% python3 -q
>>> import numpy as np
>>> from numpy import linalg as LA
>>> np.set_printoptions(precision=3, suppress=True, linewidth=160, legacy="1.25")
>>> def tidy(a):
...     return np.round(a, 3) + 0
... 
>>> F = np.loadtxt("a.csv", delimiter=",")
>>> F
array([[ 0.,  2.,  0.,  0.,  0.,  0.,  0.,  0.,  0.,  0.],
       [ 0.,  0.,  0.,  0.,  0.,  2.,  0.,  0.,  0.,  0.],
       [ 0.,  2.,  0.,  0.,  0.,  0.,  0.,  0.,  0.,  0.],
       [10., 13.,  8., 14.,  0.,  7., 11.,  5., 14., 21.],
       [ 3.,  1.,  1.,  4.,  1.,  3.,  0.,  0.,  0.,  0.],
       [ 3.,  7.,  1.,  8.,  0.,  5.,  6.,  0.,  6.,  9.],
       [ 5., 13.,  3., 16.,  0.,  6., 10.,  2., 13., 21.],
       [ 0.,  0.,  0.,  0.,  0.,  0.,  0.,  0.,  0.,  0.],
       [ 0.,  0.,  0.,  0.,  0.,  0.,  0.,  0.,  0.,  0.],
       [ 0.,  9.,  0., 16.,  0.,  6.,  8.,  0.,  9., 13.],
       [ 0.,  0.,  0.,  0.,  6.,  0.,  0.,  0.,  0.,  0.],
       [10.,  1.,  8.,  0.,  6.,  3.,  0.,  3.,  0.,  0.],
       [ 0.,  2.,  0.,  6.,  0.,  3.,  1.,  0.,  0.,  0.],
       [ 0.,  0.,  0.,  0.,  0.,  0.,  0.,  0.,  0.,  0.],
       [16., 11., 14.,  6.,  9., 10., 17.,  9., 15., 17.],
       [ 2.,  3.,  0.,  0.,  2.,  3.,  7.,  1.,  0.,  1.],
       [ 0.,  0.,  0.,  0.,  1.,  0.,  0.,  0.,  0.,  0.],
       [ 5.,  6.,  3.,  6.,  5.,  9., 13.,  1.,  9.,  7.],
       [ 0.,  4.,  0.,  0.,  0.,  3.,  6.,  0.,  1.,  3.],
       [ 0.,  0.,  0.,  0.,  0.,  0.,  0.,  0.,  0.,  0.],
       [ 2.,  0.,  0.,  0.,  7.,  1.,  0.,  0.,  0.,  0.],
       [ 3.,  8.,  1.,  6.,  0.,  5.,  9.,  1.,  7., 11.],
       [ 0.,  7.,  0.,  0.,  0.,  0.,  6.,  0.,  0.,  9.],
       [16.,  1., 14.,  6., 14., 10.,  2.,  4.,  5.,  0.],
       [ 3.,  3.,  1.,  8.,  5.,  9.,  8.,  0.,  6.,  1.],
       [10.,  7.,  8.,  2.,  7.,  8., 13.,  5.,  9.,  9.],
       [ 2.,  1.,  0.,  0.,  0.,  0.,  0.,  0.,  0.,  0.],
       [ 0.,  2.,  0.,  0.,  0.,  2.,  5.,  0.,  0.,  0.],
       [12.,  5., 10.,  0.,  7.,  5.,  6.,  6.,  4.,  5.],
       [ 4.,  0.,  2.,  0.,  6.,  2.,  0.,  0.,  0.,  0.],
       [ 3.,  9.,  1.,  4.,  0.,  0.,  2.,  2.,  3., 13.],
       [ 5., 14.,  3., 14.,  0.,  5., 11.,  3., 13., 23.],
       [ 0.,  0.,  0.,  0.,  0.,  0.,  0.,  0.,  0.,  0.],
       [ 4.,  5.,  2.,  2.,  5.,  8., 13.,  1.,  7.,  5.],
       [ 0.,  0.,  0.,  0.,  0.,  0.,  0.,  0.,  0.,  0.],
       [ 6.,  4.,  4.,  0.,  0.,  0.,  0.,  4.,  0.,  3.],
       [ 0.,  0.,  0.,  0.,  4.,  3.,  0.,  0.,  0.,  0.]])
>>> Q, R = LA.qr(F)
>>> abs(R[0, 0]), tidy(LA.norm(F[:, 0]))
(34.0, 34.0)
>>> Q.shape, R.shape
((37, 10), (10, 10))
>>> tidy(np.abs(np.diag(R)))
array([34.   , 26.084,  4.631, 18.229, 12.781,  9.788,  8.265,  3.208,  6.479,  4.929])
>>> tidy(Q.T @ Q)
array([[1., 0., 0., 0., 0., 0., 0., 0., 0., 0.],
       [0., 1., 0., 0., 0., 0., 0., 0., 0., 0.],
       [0., 0., 1., 0., 0., 0., 0., 0., 0., 0.],
       [0., 0., 0., 1., 0., 0., 0., 0., 0., 0.],
       [0., 0., 0., 0., 1., 0., 0., 0., 0., 0.],
       [0., 0., 0., 0., 0., 1., 0., 0., 0., 0.],
       [0., 0., 0., 0., 0., 0., 1., 0., 0., 0.],
       [0., 0., 0., 0., 0., 0., 0., 1., 0., 0.],
       [0., 0., 0., 0., 0., 0., 0., 0., 1., 0.],
       [0., 0., 0., 0., 0., 0., 0., 0., 0., 1.]])
>>> W2 = F[[0, 17]].astype(float)
>>> for _ in range(3):
...     labels = LA.norm(F[:, None] - W2, axis=-1).argmin(axis=1)
...     W2 = np.array([F[labels == j].mean(axis=0) for j in range(2)])
... 
>>> labels
array([0, 0, 0, 1, 0, 1, 1, 0, 0, 1, 0, 0, 0, 0, 1, 0, 0, 1, 0, 0, 0, 1, 0, 1, 1, 1, 0, 0, 1, 0, 1, 1, 0, 1, 0, 0, 0])
>>> np.abs(W2[1] - W2[0]).argmax()
9
>>> A2 = np.array([[1, 1],
...     [2, 0],
...     [0, 2],
...     [0, 1],
...     [2, 0],
...     [2, 1],
...     [0, 1],
...     [0, 1],
...     [2, 1],
...     [0, 2]])
>>> LA.matrix_rank(np.vstack([F, A2.T]))
10
>>> np.einsum("ik,kj->ij", F, A2)
array([[  4.,   0.],
       [  4.,   2.],
       [  4.,   0.],
       [ 78., 119.],
       [ 13.,  12.],
       [ 39.,  48.],
       [ 69., 100.],
       [  0.,   0.],
       [  0.,   0.],
       [ 48.,  65.],
       [ 12.,   0.],
       [ 30.,  32.],
       [ 10.,  10.],
       [  0.,   0.],
       [106., 135.],
       [ 18.,  15.],
       [  2.,   0.],
       [ 63.,  63.],
       [ 16.,  16.],
       [  0.,   0.],
       [ 18.,   3.],
       [ 43.,  55.],
       [ 14.,  24.],
       [ 76.,  71.],
       [ 49.,  38.],
       [ 72.,  81.],
       [  4.,   2.],
       [  8.,   7.],
       [ 54.,  63.],
       [ 20.,  10.],
       [ 27.,  42.],
       [ 69., 103.],
       [  0.,   0.],
       [ 54.,  49.],
       [  0.,   0.],
       [ 14.,  24.],
       [ 14.,   3.]])
>>> np.einsum("ij,ij->i", F, F)
array([   4.,    4.,    4., 1361.,   37.,  301., 1209.,    0.,    0.,  687.,   36.,  219.,   50.,    0., 1674.,   77.,    1.,  512.,   71.,    0.,   54.,
        387.,  166.,  830.,  290.,  686.,    5.,   33.,  456.,   60.,  293., 1279.,    0.,  382.,    0.,   93.,   25.])
